>>> import numpy as np
>>> np.set_printoptions(precision=2, suppress=True, linewidth=100)
>>> E = np.array([[-1, -1, -1, 1, 0, -1, 0],
...     [0, -1, -1, -1, 1, 0, -1],
...     [-1, 0, -1, -1, -1, 1, 0],
...     [0, -1, 0, -1, -1, -1, 1],
...     [1, 0, -1, 0, -1, -1, -1],
...     [-1, 1, 0, -1, 0, -1, -1],
...     [-1, -1, 1, 0, -1, 0, -1]])
>>> print(E)
[[-1 -1 -1  1  0 -1  0]
 [ 0 -1 -1 -1  1  0 -1]
 [-1  0 -1 -1 -1  1  0]
 [ 0 -1  0 -1 -1 -1  1]
 [ 1  0 -1  0 -1 -1 -1]
 [-1  1  0 -1  0 -1 -1]
 [-1 -1  1  0 -1  0 -1]]
>>> B = np.linalg.invert(E)
Traceback (most recent call last):
  File "<python-input-4>", line 1, in <module>
    B = np.linalg.invert(E)
        ^^^^^^^^^^^^^^^^
AttributeError: module 'numpy.linalg' has no attribute 'invert'
>>> B = np.linalg.inv(E)
>>> np.round(np.linalg.inv(B), 2) + 0
array([[-1., -1., -1.,  1.,  0., -1.,  0.],
       [ 0., -1., -1., -1.,  1.,  0., -1.],
       [-1.,  0., -1., -1., -1.,  1.,  0.],
       [ 0., -1.,  0., -1., -1., -1.,  1.],
       [ 1.,  0., -1.,  0., -1., -1., -1.],
       [-1.,  1.,  0., -1.,  0., -1., -1.],
       [-1., -1.,  1.,  0., -1.,  0., -1.]])
>>> print(np.round(E @ B, 2) + 0)
[[1. 0. 0. 0. 0. 0. 0.]
 [0. 1. 0. 0. 0. 0. 0.]
 [0. 0. 1. 0. 0. 0. 0.]
 [0. 0. 0. 1. 0. 0. 0.]
 [0. 0. 0. 0. 1. 0. 0.]
 [0. 0. 0. 0. 0. 1. 0.]
 [0. 0. 0. 0. 0. 0. 1.]]
>>> print(B)
[[-0.26  0.08 -0.16  0.05  0.27 -0.22 -0.08]
 [-0.08 -0.26  0.08 -0.16  0.05  0.27 -0.22]
 [-0.22 -0.08 -0.26  0.08 -0.16  0.05  0.27]
 [ 0.27 -0.22 -0.08 -0.26  0.08 -0.16  0.05]
 [ 0.05  0.27 -0.22 -0.08 -0.26  0.08 -0.16]
 [-0.16  0.05  0.27 -0.22 -0.08 -0.26  0.08]
 [ 0.08 -0.16  0.05  0.27 -0.22 -0.08 -0.26]]
>>> np.allclose(B, E.T)
False
>>> round(float(np.linalg.slogdet(E)[0]), 2)
-1.0
>>> print(np.linalg.det(E) * B)
[[ 56. -16.  35. -10. -58.  47.  17.]
 [ 17.  56. -16.  35. -10. -58.  47.]
 [ 47.  17.  56. -16.  35. -10. -58.]
 [-58.  47.  17.  56. -16.  35. -10.]
 [-10. -58.  47.  17.  56. -16.  35.]
 [ 35. -10. -58.  47.  17.  56. -16.]
 [-16.  35. -10. -58.  47.  17.  56.]]
>>> M = np.loadtxt("layer17.csv", delimiter=",")
>>> print(M)
[[0.06 0.14 0.02 0.02 0.14 0.02 0.1  0.02 0.06 0.02]
 [0.14 0.34 0.05 0.05 0.34 0.05 0.24 0.05 0.14 0.05]
 [0.02 0.05 0.01 0.01 0.05 0.01 0.03 0.01 0.02 0.01]
 [0.02 0.05 0.01 0.01 0.05 0.01 0.03 0.01 0.02 0.01]
 [0.14 0.34 0.05 0.05 0.34 0.05 0.24 0.05 0.14 0.05]
 [0.02 0.05 0.01 0.01 0.05 0.01 0.03 0.01 0.02 0.01]
 [0.1  0.24 0.03 0.03 0.24 0.03 0.17 0.03 0.1  0.03]
 [0.02 0.05 0.01 0.01 0.05 0.01 0.03 0.01 0.02 0.01]
 [0.06 0.14 0.02 0.02 0.14 0.02 0.1  0.02 0.06 0.02]
 [0.02 0.05 0.01 0.01 0.05 0.01 0.03 0.01 0.02 0.01]]
>>> B = M / np.linalg.norm(M, axis=1, keepdims=True)
>>> G = B @ B.T
>>> np.argwhere(np.triu(np.abs(G) > 0.95, 1))
array([[0, 1],
       [0, 2],
       [0, 3],
       [0, 4],
       [0, 5],
       [0, 6],
       [0, 7],
       [0, 8],
       [0, 9],
       [1, 2],
       [1, 3],
       [1, 4],
       [1, 5],
       [1, 6],
       [1, 7],
       [1, 8],
       [1, 9],
       [2, 3],
       [2, 4],
       [2, 5],
       [2, 6],
       [2, 7],
       [2, 8],
       [2, 9],
       [3, 4],
       [3, 5],
       [3, 6],
       [3, 7],
       [3, 8],
       [3, 9],
       [4, 5],
       [4, 6],
       [4, 7],
       [4, 8],
       [4, 9],
       [5, 6],
       [5, 7],
       [5, 8],
       [5, 9],
       [6, 7],
       [6, 8],
       [6, 9],
       [7, 8],
       [7, 9],
       [8, 9]])
>>> np.linalg.norm(B, axis=1)
array([1., 1., 1., 1., 1., 1., 1., 1., 1., 1.])
>>> (G - 2 * np.eye(10)).round(6).argmax(axis=1)
array([1, 0, 0, 0, 0, 0, 0, 0, 0, 0])
>>> G[5]
array([1., 1., 1., 1., 1., 1., 1., 1., 1., 1.])
>>> (np.abs(G) > 0.9).astype(int)
array([[1, 1, 1, 1, 1, 1, 1, 1, 1, 1],
       [1, 1, 1, 1, 1, 1, 1, 1, 1, 1],
       [1, 1, 1, 1, 1, 1, 1, 1, 1, 1],
       [1, 1, 1, 1, 1, 1, 1, 1, 1, 1],
       [1, 1, 1, 1, 1, 1, 1, 1, 1, 1],
       [1, 1, 1, 1, 1, 1, 1, 1, 1, 1],
       [1, 1, 1, 1, 1, 1, 1, 1, 1, 1],
       [1, 1, 1, 1, 1, 1, 1, 1, 1, 1],
       [1, 1, 1, 1, 1, 1, 1, 1, 1, 1],
       [1, 1, 1, 1, 1, 1, 1, 1, 1, 1]])
